$ python -q
>>> import numpy as np
>>> from numpy import linalg as LA
>>> np.set_printoptions(precision=1, suppress=True, linewidth=200)
>>> arr = np.array([[5, 1, 4], [1, 6, 6], [4, 6, 8]])
>>> arr
array([[5, 1, 4],
       [1, 6, 6],
       [4, 6, 8]])
>>> LA.eigvals(arr)
array([14.6,  4.4,  0.1])
>>> np.round(LA.det(arr.T), 1)
np.float64(4.0)
>>> round(LA.det(arr[::-1]), 1)
np.float64(-4.0)
>>> np.einsum("ii->", arr)
np.int64(19)
>>> print(np.poly(arr))
[  1. -19.  65.  -4.]
>>> u = np.array([-2, 2, -3, -4])
>>> v = np.array([1, 2, 2])
>>> K = u[:, None] + v[None, :]
>>> K
array([[-1,  0,  0],
       [ 3,  4,  4],
       [-2, -1, -1],
       [-3, -2, -2]])
>>> evals, V = LA.eigh(arr)
>>> np.abs(V[:, -1]).round(6).argmax()
np.int64(2)
>>> print(np.round(V.T @ arr @ V, 1) + 0)
[[ 0.1  0.   0. ]
 [ 0.   4.4  0. ]
 [ 0.   0.  14.6]]
>>> out = K / LA.norm(K, axis=1, keepdims=True)
>>> cov = out @ out.T
>>> (np.abs(cov) > 0.9).astype(int)
array([[1, 0, 0, 0],
       [0, 1, 0, 1],
       [0, 0, 1, 1],
       [0, 1, 1, 1]])
>>> np.round(np.degrees(np.arccos(np.clip(cov[0, 3], -1, 1))), 1)
np.float64(43.3)
>>> np.argwhere(np.triu(np.abs(cov) > 0.95, 1))
array([[2, 3]])
>>> print(cov)
[[ 1.  -0.5  0.8  0.7]
 [-0.5  1.  -0.9 -0.9]
 [ 0.8 -0.9  1.   1. ]
 [ 0.7 -0.9  1.   1. ]]
>>> np.round(np.trace(LA.pinv(K) @ K), 1)
np.float64(2.0)
>>> np.round(K @ LA.pinv(K) @ K, 1) + 0
array([[-1.,  0.,  0.],
       [ 3.,  4.,  4.],
       [-2., -1., -1.],
       [-3., -2., -2.]])
>>> blk = np.stack([K, 2 * K, K[::-1]])
>>> blk.sum(axis=0)
array([[ -6,  -2,  -2],
       [  7,  11,  11],
       [ -3,   1,   1],
       [-10,  -6,  -6]])
>>> LA.norm(blk, axis=(1, 2))
array([ 8.1, 16.1,  8.1])
>>> np.einsum("bij,cij->bc", blk, blk)
array([[ 65, 130, -22],
       [130, 260, -44],
       [-22, -44,  65]])
>>> (blk @ K.T).shape
(3, 4, 4)
>>> LA.matrix_rank(blk.reshape(3, -1))
np.int64(2)
>>> rank = LA.matrix_rank(K)
>>> rank
np.int64(2)
>>> ns = LA.svd(K)[2][rank:].T
>>> print(np.round(K @ ns, 1) + 0)
[[0.]
 [0.]
 [0.]
 [0.]]
>>> np.allclose(K @ ns, 0)
True
>>> u = np.array([0, 0, 2])
>>> rng = np.random.default_rng(15)
>>> J = np.outer(rng.normal(size=12), u) + 0.3 * rng.normal(size=(12, 3))
>>> J.round(1) + 0
array([[ 0.1,  0.1, -2.8],
       [ 0.4,  0.2, -1.4],
       [ 0.2, -0.1,  0.3],
       [-0.5,  0.1, -0.8],
       [ 0.4, -0.2,  1.1],
       [-0.2, -0.1,  0.9],
       [ 0.2, -0.2, -2.9],
       [ 0.1,  0.1,  1.6],
       [ 0.5,  0.2, -1. ],
       [-0.2, -0.5,  3.7],
       [-0.1,  0. ,  1.2],
       [ 0.5,  0.1, -0.8]])
>>> Ac = J - J.mean(axis=0)
>>> V = LA.svd(Ac)[2][:1]
>>> out = Ac - Ac @ V.T @ V
>>> np.round(out.std(axis=0), 1) + 0
array([0.3, 0.2, 0. ])
>>> np.round(np.diag(V.T @ V), 1) + 0
array([0., 0., 1.])
>>> LA.norm(out, axis=1).round(6).argmax()
np.int64(3)
>>> basis = J[[9, 11]].astype(float)
>>> for _ in range(4):
...     labels = LA.norm(J[:, None] - basis, axis=-1).argmin(axis=1)
...     basis = np.array([J[labels == j].mean(axis=0) for j in range(2)])
... 
>>> print(labels)
[1 1 0 1 0 0 1 0 1 0 0 1]
>>> basis.round(1) + 0
array([[ 0. , -0.1,  1.5],
       [ 0.2,  0.1, -1.6]])
>>> np.bincount(labels)
array([6, 6])
>>> LA.cond(basis) > 100
np.False_
>>> P = J @ LA.solve(J.T @ J, J.T)
>>> np.round(np.diag(P), 1) + 0
array([0.2, 0.2, 0. , 0.3, 0.3, 0.1, 0.6, 0.2, 0.2, 0.6, 0.1, 0.2])
>>> print(LA.matrix_rank(np.eye(12) - P))
9
